% ipython --no-banner

In [1]: import numpy as np

In [2]: from numpy import linalg as LA

In [3]: np.set_printoptions(precision=2, suppress=True, linewidth=100, legacy="1.25")

In [4]: rd = lambda a: np.round(a, 2) + 0

In [5]: arr = np.array([[1.02, 0.0, 1.0], [0.0, -0.98, 2.0], [1.0, 0.0, 1.02]])

In [6]: arr
Out[6]: 
array([[ 1.02,  0.  ,  1.  ],
       [ 0.  , -0.98,  2.  ],
       [ 1.  ,  0.  ,  1.02]])

In [7]: u = np.array([2, 0])

In [8]: np.array([np.convolve(row, u, "same") for row in arr])
Out[8]: 
array([[ 2.04,  0.  ,  2.  ],
       [ 0.  , -1.96,  4.  ],
       [ 2.  ,  0.  ,  2.04]])

In [9]: np.convolve(arr[0], u)
Out[9]: array([2.04, 0.  , 2.  , 0.  ])

In [10]: data = np.load("a.npy")

In [11]: data
Out[11]: 
array([[1, 3, 0, 0],
       [1, 2, 0, 0],
       [0, 0, 1, 3],
       [0, 0, 1, 2]])

In [12]: evals, evecs = LA.eig(data)

In [13]: rd(np.sort(LA.eigvals(data @ data)))
Out[13]: array([ 0.09,  0.09, 10.91, 10.91])

In [14]: rd(np.sort(LA.eigvals(LA.inv(data))))
Out[14]: array([-3.3, -3.3,  0.3,  0.3])

In [15]: rd(data @ evecs[:, 0] - evals[0] * evecs[:, 0])
Out[15]: array([0., 0., 0., 0.])

In [16]: m1 = np.array([[-2.0, 1.0, 0.0, 0.0],
    ...:     [0.0, -2.0, 1.0, 0.0],
    ...:     [0.0, 0.0, -2.0, 1.0],
    ...:     [0.0, 0.0, 0.0, -2.0]])

In [17]: u, g = m1[1], m1[2]

In [18]: u @ u
Out[18]: 5.0

In [19]: p = (u @ g) / (u @ u) * u

In [20]: rd(LA.norm(u + g) ** 2 + LA.norm(u - g) ** 2)
Out[20]: 20.0

In [21]: (g - p) @ u
Out[21]: 0.0

In [22]: p
Out[22]: array([-0. ,  0.8, -0.4, -0. ])

In [23]: vec = np.array([5, 4, 7, 1])

In [24]: h = np.maximum(m1 @ vec, 0)

In [25]: np.maximum(m1 @ vec, 0) - np.maximum(-m1 @ vec, 0)
Out[25]: array([ -6.,  -1., -13.,  -2.])

In [26]: m1.T @ h
Out[26]: array([0., 0., 0., 0.])

In [27]: u = np.array([9, 5, 8, 2])

In [28]: Y = m1 + np.outer(u, np.eye(4)[2])

In [29]: LA.matrix_rank(LA.inv(Y) - LA.inv(m1), tol=1e-8)
Out[29]: 1

In [30]: rd(LA.det(Y) / LA.det(m1)), rd(1 + LA.solve(m1, u)[2])
Out[30]: (-3.5, -3.5)

In [31]: E = np.array([[11.36, 0.16, -18.8],
    ...:     [11.07, 0.23, -18.26],
    ...:     [4.86, 1.17, -6.88],
    ...:     [4.52, 1.18, -6.29],
    ...:     [1.72, 0.94, -1.56],
    ...:     [0.74, 0.59, -0.14],
    ...:     [0.68, 0.56, -0.08],
    ...:     [0.27, 0.3, 0.33],
    ...:     [0.22, 0.25, 0.35],
    ...:     [0.01, 0.02, 0.19],
    ...:     [0.14, 0.76, -1.36],
    ...:     [0.15, 1.07, -1.57],
    ...:     [-0.26, 4.48, -1.85],
    ...:     [-1.38, 8.72, -0.37]])

In [32]: E
Out[32]: 
array([[ 11.36,   0.16, -18.8 ],
       [ 11.07,   0.23, -18.26],
       [  4.86,   1.17,  -6.88],
       [  4.52,   1.18,  -6.29],
       [  1.72,   0.94,  -1.56],
       [  0.74,   0.59,  -0.14],
       [  0.68,   0.56,  -0.08],
       [  0.27,   0.3 ,   0.33],
       [  0.22,   0.25,   0.35],
       [  0.01,   0.02,   0.19],
       [  0.14,   0.76,  -1.36],
       [  0.15,   1.07,  -1.57],
       [ -0.26,   4.48,  -1.85],
       [ -1.38,   8.72,  -0.37]])

In [33]: vec = np.array([1, 2, 2])

In [34]: rhs = E @ vec

In [35]: rd(LA.pinv(E) @ E)
Out[35]: 
array([[1., 0., 0.],
       [0., 1., 0.],
       [0., 0., 1.]])

In [36]: rd(LA.lstsq(E, rhs)[0])
Out[36]: array([1., 2., 2.])

In [37]: rd(LA.solve(E.T @ E, E.T @ rhs))
Out[37]: array([1., 2., 2.])

In [38]: rng = np.random.default_rng(33)

In [39]: rhs = rhs + 0.3 * rng.normal(size=14)

In [40]: rd(rhs)
Out[40]: 
array([-25.8 , -25.16,  -6.38,  -5.69,   0.01,   1.94,   1.61,   1.72,   1.97,   0.51,  -1.38,
        -1.05,   5.31,  14.88])

In [41]: coef, *_ = LA.lstsq(E, rhs)

In [42]: [round(float(LA.norm(LA.solve(E.T @ E + lam * np.eye(3), E.T @ rhs))), 2) for lam in (0, 1, 10, 100)]
Out[42]: [3.06, 2.69, 1.98, 1.33]

In [43]: rd(LA.norm(rhs - E @ coef))
Out[43]: 1.02
